$ ipython --no-banner

In [1]: import numpy as np

In [2]: np.set_printoptions(suppress=True, linewidth=200)

In [3]: m1 = np.array([[2, 3, 4], [5, 6, 7], [8, 9, 10], [11, 12, 13]])

In [4]: print(m1)
[[ 2  3  4]
 [ 5  6  7]
 [ 8  9 10]
 [11 12 13]]

In [5]: U, sig, Vt = np.linalg.svd(m1)

In [6]: print(np.argmax(sig[:-1] / (sig[1:] + 1e-6)) + 1)
2

In [7]: other = U[:, :2] @ np.diag(sig[:2]) @ Vt[:2]

In [8]: print(np.linalg.matrix_rank(m1, rtol=0.05))
1

In [9]: print(np.round(np.linalg.norm(m1 - other) / np.linalg.norm(m1), 1))
0.0

In [10]: u = np.array([-1, -1, -2])

In [11]: X = -1 * np.eye(3) + np.outer(u, u)

In [12]: print(X)
[[0. 1. 2.]
 [1. 0. 2.]
 [2. 2. 3.]]

In [13]: x0 = np.array([-3, 5, 0])

In [14]: target = X @ x0

In [15]: print(target)
[ 5. -3.  4.]

In [16]: print(np.round(np.linalg.solve(X.T, X[2]), 1))
[ 0. -0.  1.]

In [17]: print(np.round(np.linalg.solve(X, X[:, 1]), 1))
[0. 1. 0.]

In [18]: evals, vecs = np.linalg.eigh(X)

In [19]: print((evals > 1e-8).sum(), (evals < -1e-8).sum())
1 2

In [20]: print(np.abs(vecs[:, -1]).round(6).argmax())
2

In [21]: print(np.round(vecs.T @ vecs, 1) + 0)
[[1. 0. 0.]
 [0. 1. 0.]
 [0. 0. 1.]]

In [22]: print(np.round(np.linalg.eigvalsh(X + -1 * np.eye(3)), 1))
[-2. -2.  4.]

In [23]: theta = np.deg2rad(180)

In [24]: A = np.eye(4)

In [25]: A[np.ix_([1, 3], [1, 3])] = [[np.cos(theta), -np.sin(theta)], [np.sin(theta), np.cos(theta)]]

In [26]: print(A.round(1) + 0)
[[ 1.  0.  0.  0.]
 [ 0. -1.  0.  0.]
 [ 0.  0.  1.  0.]
 [ 0.  0.  0. -1.]]

In [27]: u, g = X[0], X[1]

In [28]: print(u @ g)
4.0

In [29]: print(u @ u)
5.0

In [30]: pr = (u @ g) / (u @ u) * u

In [31]: print(round(float(np.linalg.norm(u + g) ** 2 + np.linalg.norm(u - g) ** 2), 1))
20.0

In [32]: print(np.outer(u, g))
[[0. 0. 0.]
 [1. 0. 2.]
 [2. 0. 4.]]
